% python3 -q
>>> import numpy as np
>>> np.set_printoptions(precision=2, suppress=True, linewidth=160, sign=" ")
>>> mat = np.load("x.npy")
>>> mat
array([[ 2,  1,  2,  2],
       [ 6,  3,  6,  6],
       [ 2,  1,  2,  2],
       [ 2,  1,  2,  2]])
>>> left, s, vt = np.linalg.svd(mat)
>>> np.argmax(s[:-1] / (s[1:] + 1e-6)) + 1
np.int64(1)
>>> s.round(2) + 0
array([ 12.49,   0.  ,   0.  ,   0.  ])
>>> A2 = left[:, :1] @ np.diag(s[:1]) @ vt[:1]
>>> A2
array([[ 2.,  1.,  2.,  2.],
       [ 6.,  3.,  6.,  6.],
       [ 2.,  1.,  2.,  2.],
       [ 2.,  1.,  2.,  2.]])
>>> np.linalg.matrix_rank(A2)
np.int64(1)
>>> round(float(np.linalg.norm(mat - A2, 2)), 2), round(s[1], 2)
(0.0, np.float64(0.0))
>>> round(np.linalg.norm(mat - A2) / np.linalg.norm(mat), 2)
np.float64(0.0)
>>> [round(float(x), 2) for x in np.linalg.svd(A2, compute_uv=False)[:3]]
[12.49, 0.0, 0.0]
>>> np.linalg.matrix_rank(A2, rtol=0.1)
np.int64(1)
>>> rank = np.linalg.matrix_rank(mat)
>>> rank
np.int64(1)
>>> null = np.linalg.svd(mat)[2][rank:].T
>>> np.round(mat @ null, 2) + 0
array([[ 0.,  0.,  0.],
       [ 0.,  0.,  0.],
       [ 0.,  0.,  0.],
       [ 0.,  0.,  0.]])
>>> np.allclose(mat @ null, 0)
True
>>> np.linalg.matrix_rank(mat.T @ mat), np.linalg.matrix_rank(mat @ mat.T)
(np.int64(1), np.int64(1))
>>> [int(np.linalg.matrix_rank(mat[:, :j + 1])) for j in range(4)]
[1, 1, 1, 1]
>>> mat.reshape(-1, 2)
array([[ 2,  1],
       [ 2,  2],
       [ 6,  3],
       [ 6,  6],
       [ 2,  1],
       [ 2,  2],
       [ 2,  1],
       [ 2,  2]])
>>> t3 = mat.reshape(4, 2, -1)
>>> np.einsum("ihd,ihd->ih", t3, t3)
array([[  5,   8],
       [ 45,  72],
       [  5,   8],
       [  5,   8]])
>>> t3.transpose(1, 0, 2)
array([[[ 2,  1],
        [ 6,  3],
        [ 2,  1],
        [ 2,  1]],

       [[ 2,  2],
        [ 6,  6],
        [ 2,  2],
        [ 2,  2]]])
>>> t3.shape
(4, 2, 2)
>>> np.round(np.poly(mat), 2) + 0
array([ 1., -9.,  0.,  0.,  0.])
>>> np.einsum("ij,ji->", mat, mat)
np.int64(81)
>>> np.einsum("ii->", mat)
np.int64(9)
>>> round(np.linalg.eigvals(mat).sum().real, 2)
np.float64(9.0)
>>> np.round(np.linalg.det(2 * mat), 2), round(np.linalg.det(mat), 2)
(np.float64(-0.0), np.float64(-0.0))
>>> np.kron(np.eye(2, dtype=int), mat)
array([[ 2,  1,  2,  2,  0,  0,  0,  0],
       [ 6,  3,  6,  6,  0,  0,  0,  0],
       [ 2,  1,  2,  2,  0,  0,  0,  0],
       [ 2,  1,  2,  2,  0,  0,  0,  0],
       [ 0,  0,  0,  0,  2,  1,  2,  2],
       [ 0,  0,  0,  0,  6,  3,  6,  6],
       [ 0,  0,  0,  0,  2,  1,  2,  2],
       [ 0,  0,  0,  0,  2,  1,  2,  2]])
>>> np.round(np.linalg.eigvals(mat), 2) + 0
array([ 0.,  9.,  0.,  0.])
>>> round(np.linalg.det(mat.T), 2)
np.float64(0.0)
>>> E = np.load("sample1.npy")
>>> E
array([[ -9.37,   0.96,  -0.03],
       [  6.51,   2.92,   0.19],
       [  2.1 ,   0.03,   0.23],
       [ 10.06,   0.87,  -0.39],
       [ -2.64,   2.45,  -0.22],
       [ 10.22,   1.11,  -0.13],
       [  8.54,   0.21,  -0.3 ],
       [  6.16,   0.52,  -0.44],
       [-13.38,  -3.45,   0.38],
       [ 15.35,  -2.12,   0.03],
       [ -2.24,  -0.87,  -0.02],
       [ 11.66,  -1.72,  -0.05],
       [  8.44,  -3.83,   0.14],
       [ -8.69,   0.48,  -0.62],
       [ -4.9 ,   2.56,   0.43],
       [ -2.82,   0.63,   0.71],
       [ 17.61,  -0.89,   0.22],
       [-10.23,  -0.39,   0.36],
       [  9.16,  -0.66,  -0.11],
       [-13.85,   0.69,  -0.44],
       [ -3.88,  -1.12,   0.17],
       [ -2.34,  -1.3 ,   0.62],
       [ 22.31,  -1.48,   0.62],
       [ 15.91,  -0.17,   0.32],
       [ 12.96,   3.41,  -0.12],
       [ 20.54,   1.04,   0.3 ]])
>>> # column 0 is much longer than the rest
>>> rng = np.random.default_rng(715)
>>> A2 = E + rng.integers(-2, 3, (26, 1)) @ rng.integers(-2, 3, (1, 3))
>>> A2
array([[ -8.37,   1.96,  -0.03],
       [  7.51,   3.92,   0.19],
       [  0.1 ,  -1.97,   0.23],
       [ 12.06,   2.87,  -0.39],
       [ -2.64,   2.45,  -0.22],
       [  8.22,  -0.89,  -0.13],
       [ 10.54,   2.21,  -0.3 ],
       [  7.16,   1.52,  -0.44],
       [-15.38,  -5.45,   0.38],
       [ 17.35,  -0.12,   0.03],
       [ -2.24,  -0.87,  -0.02],
       [ 11.66,  -1.72,  -0.05],
       [  8.44,  -3.83,   0.14],
       [ -9.69,  -0.52,  -0.62],
       [ -3.9 ,   3.56,   0.43],
       [ -2.82,   0.63,   0.71],
       [ 19.61,   1.11,   0.22],
       [ -8.23,   1.61,   0.36],
       [  7.16,  -2.66,  -0.11],
       [-12.85,   1.69,  -0.44],
       [ -5.88,  -3.12,   0.17],
       [ -2.34,  -1.3 ,   0.62],
       [ 22.31,  -1.48,   0.62],
       [ 14.91,  -1.17,   0.32],
       [ 14.96,   5.41,  -0.12],
       [ 18.54,  -0.96,   0.3 ]])
>>> np.round(np.linalg.svd(A2 - E, compute_uv=False), 2) + 0
array([ 10.49,   0.  ,   0.  ])
>>> np.abs(A2 - E).sum(axis=1)
array([ 2.,  2.,  4.,  4.,  0.,  4.,  4.,  2.,  4.,  4.,  0.,  0.,  0.,  2.,  2.,  0.,  4.,  4.,  4.,  2.,  4.,  0.,  0.,  2.,  4.,  4.])
>>> A2 - E
array([[ 1.,  1.,  0.],
       [ 1.,  1.,  0.],
       [-2., -2.,  0.],
       [ 2.,  2.,  0.],
       [ 0.,  0.,  0.],
       [-2., -2.,  0.],
       [ 2.,  2.,  0.],
       [ 1.,  1.,  0.],
       [-2., -2.,  0.],
       [ 2.,  2.,  0.],
       [ 0.,  0.,  0.],
       [ 0.,  0.,  0.],
       [ 0.,  0.,  0.],
       [-1., -1.,  0.],
       [ 1.,  1.,  0.],
       [ 0.,  0.,  0.],
       [ 2.,  2.,  0.],
       [ 2.,  2.,  0.],
       [-2., -2.,  0.],
       [ 1.,  1.,  0.],
       [-2., -2.,  0.],
       [ 0.,  0.,  0.],
       [ 0.,  0.,  0.],
       [-1., -1.,  0.],
       [ 2.,  2.,  0.],
       [-2., -2.,  0.]])
>>> cov = np.cov(E, rowvar=False)
>>> np.argsort(-E.std(axis=0).round(6), kind="stable")
array([ 0,  1,  2])
>>> round(float(np.corrcoef(E[:, 0], E[:, 2])[0, 1]), 2)
0.09
>>> np.argwhere(np.triu(np.abs(np.corrcoef(E.T)) > 0.8, 1))
array([], shape=(0, 2), dtype=int64)
>>> A2 = np.array([[0, 2, 1], [0, 0, 2], [2, 2, 0]])
>>> np.linalg.matrix_rank(E @ A2)
np.int64(3)
>>> np.einsum("ij->j", E)
array([103.19,  -0.12,   1.85])
>>> np.linalg.matrix_rank(np.vstack([E, A2.T]))
np.int64(3)
>>> X = np.tanh(np.array([[1.7, -2.4],
...     [-0.6, -1.8],
...     [0.2, 0.4],
...     [-1.4, -3.4],
...     [-0.5, -0.5],
...     [-0.4, -0.6],
...     [0.6, 0.8],
...     [1.0, -0.9],
...     [0.3, 1.1],
...     [0.2, 1.9],
...     [-0.2, -0.2],
...     [-1.9, -0.1],
...     [0.0, -0.2],
...     [0.0, -0.7]]) @ np.array([[1.0, 0.5, 0.0], [-0.8, 1.2, 0.2]]))
>>> X
array([[ 1.  , -0.97, -0.45],
       [ 0.69, -0.99, -0.35],
       [-0.12,  0.52,  0.08],
       [ 0.87, -1.  , -0.59],
       [-0.1 , -0.69, -0.1 ],
       [ 0.08, -0.73, -0.12],
       [-0.04,  0.85,  0.16],
       [ 0.94, -0.52, -0.18],
       [-0.52,  0.9 ,  0.22],
       [-0.87,  0.98,  0.36],
       [-0.04, -0.33, -0.04],
       [-0.95, -0.79, -0.02],
       [ 0.16, -0.24, -0.04],
       [ 0.51, -0.69, -0.14]])
>>> Xc = (X - X.mean(axis=0)) / X.std(axis=0)
>>> np.argwhere(np.abs(Xc) > 2)
array([[ 3,  2]])
>>> c = np.linalg.lstsq(np.delete(Xc, 2, axis=1), Xc[:, 2])[0]
>>> np.abs(c).argmax()
np.int64(1)
>>> Xc = X - X.mean(axis=0)
>>> left, s, vt = np.linalg.svd(Xc, full_matrices=False)
>>> round((s ** 2).sum() ** 2 / (s ** 4).sum(), 2)
np.float64(1.45)
>>> (np.sign(left[:, 0]) == np.sign(left[0, 0])).astype(int)
array([ 1,  1,  0,  1,  1,  1,  0,  1,  0,  0,  0,  0,  0,  1])
>>> s
array([ 3.28,  1.56,  0.28])
>>> vt[0] * np.sign(vt[0, np.abs(vt[0]).argmax()])
array([-0.58,  0.77,  0.27])
>>> hat = X @ np.linalg.solve(X.T @ X, X.T)
>>> np.diag(hat)
array([ 0.23,  0.13,  0.07,  0.71,  0.12,  0.11,  0.14,  0.31,  0.16,  0.16,  0.03,  0.62,  0.02,  0.18])
>>> np.linalg.matrix_rank(np.eye(14) - hat)
np.int64(11)
>>> hat @ X[:, 2]
array([-0.45, -0.35,  0.08, -0.59, -0.1 , -0.12,  0.16, -0.18,  0.22,  0.36, -0.04, -0.02, -0.04, -0.14])
>>> round(float(np.trace(hat)), 2)
3.0
>>> np.allclose(hat @ hat, hat)
True
>>> J = np.load("out11.npy")
>>> J
array([[ 5, -2,  3],
       [ 3,  1, -4],
       [-3, -5,  5],
       [ 0,  3, -4]])
>>> vec = np.array([0, -1, -1])
>>> rhs = J @ vec
>>> c, lr = np.zeros(3), 1 / np.linalg.norm(J, 2) ** 2
>>> for i in range(12):
...     c -= lr * J.T @ (J @ c - rhs)
...     if i % 2 == 0: print(i, round(np.linalg.norm(J @ c - rhs), 2))
... 
0 2.56
2 2.39
4 2.23
6 2.08
8 1.94
10 1.81
>>> c
array([ 0.02, -0.26, -0.44])
>>> np.round(np.linalg.cond(J), 2)
np.float64(5.41)
>>> W0 = np.loadtxt("run18.csv", delimiter=",")
>>> W0
array([[ 51.,   8., -24.],
       [  8.,  38.,  22.],
       [-24.,  22.,  63.]])
>>> # equal to its transpose
>>> A2 = np.array([[-1, -3], [1, -1], [-2, -1]])
>>> np.einsum("ij->j", W0)
array([ 35.,  68.,  61.])
>>> W0 @ A2
array([[   5., -137.],
       [ -14.,  -84.],
       [ -80.,  -13.]])
>>> np.linalg.matrix_rank(np.vstack([W0, A2.T]))
np.int64(3)
>>> np.vstack([W0, A2.T]).shape
(5, 3)
>>> np.einsum("ik,kj->ji", W0, A2)
array([[   5.,  -14.,  -80.],
       [-137.,  -84.,  -13.]])
